>>> import numpy as np
>>> from numpy import linalg as LA
>>> np.set_printoptions(precision=1, suppress=True, linewidth=200, legacy="1.25")
>>> def rnd(a):
...     return np.round(a, 1) + 0
... 
>>> feats = np.load("sample18.npy")
>>> feats
array([[ 0.,  0.,  0.,  0.],
       [-3.,  1.,  1., -1.],
       [-3., -1.,  3., -1.],
       [ 1., -1.,  1.,  1.]])
>>> hat = np.triu(np.array([[1, 9, 9, 0], [6, 4, 3, 7], [5, 8, 6, 4], [0, 6, 2, 9]]), 1) + np.eye(4)
>>> A2 = hat @ feats @ LA.inv(hat)
>>> hat @ feats - feats @ hat
array([[-54.,   0.,  36., -18.],
       [ -2.,  17.,  40.,  -7.],
       [  4.,  23.,  34.,  -1.],
       [  0.,  -9.,  -6.,   3.]])
>>> rnd(np.poly(A2))
array([ 1., -5.,  8., -4.,  0.])
>>> t3 = np.stack([feats, 4 * feats, feats[::-1]])
>>> (t3 @ feats.T).shape
(3, 4, 4)
>>> LA.matrix_rank(t3.reshape(3, -1))
2
>>> rnd(LA.norm(t3, axis=(1, 2)))
array([ 6., 24.,  6.])
>>> x = np.array([1, -3, -5, -9])
>>> h1 = np.maximum(feats @ x, 0)
>>> rnd(np.tanh(feats @ x))
array([ 0., -1., -1., -1.])
>>> feats.T @ h1
array([0., 0., 0., 0.])
>>> h1
array([0., 0., 0., 0.])
>>> np.einsum("ii->", feats)
5.0
>>> rnd(LA.eigvals(feats))
array([1.+0.j, 2.+0.j, 2.+0.j, 0.+0.j])
>>> rnd(LA.det(feats[::-1]))
0.0
>>> np.kron(np.eye(2, dtype=int), feats)
array([[ 0.,  0.,  0.,  0.,  0.,  0.,  0.,  0.],
       [-3.,  1.,  1., -1., -0.,  0.,  0., -0.],
       [-3., -1.,  3., -1., -0., -0.,  0., -0.],
       [ 1., -1.,  1.,  1.,  0., -0.,  0.,  0.],
       [ 0.,  0.,  0.,  0.,  0.,  0.,  0.,  0.],
       [-0.,  0.,  0., -0., -3.,  1.,  1., -1.],
       [-0., -0.,  0., -0., -3., -1.,  3., -1.],
       [ 0., -0.,  0.,  0.,  1., -1.,  1.,  1.]])
>>> rnd(LA.eigvals(feats).sum().real)
5.0
>>> rnd(LA.det(2 * feats)), rnd(LA.det(feats))
(0.0, 0.0)
>>> np.einsum("ij,ji->", feats, feats)
9.0
>>> rnd(np.poly(feats))
array([ 1., -5.,  8., -4.,  0.])
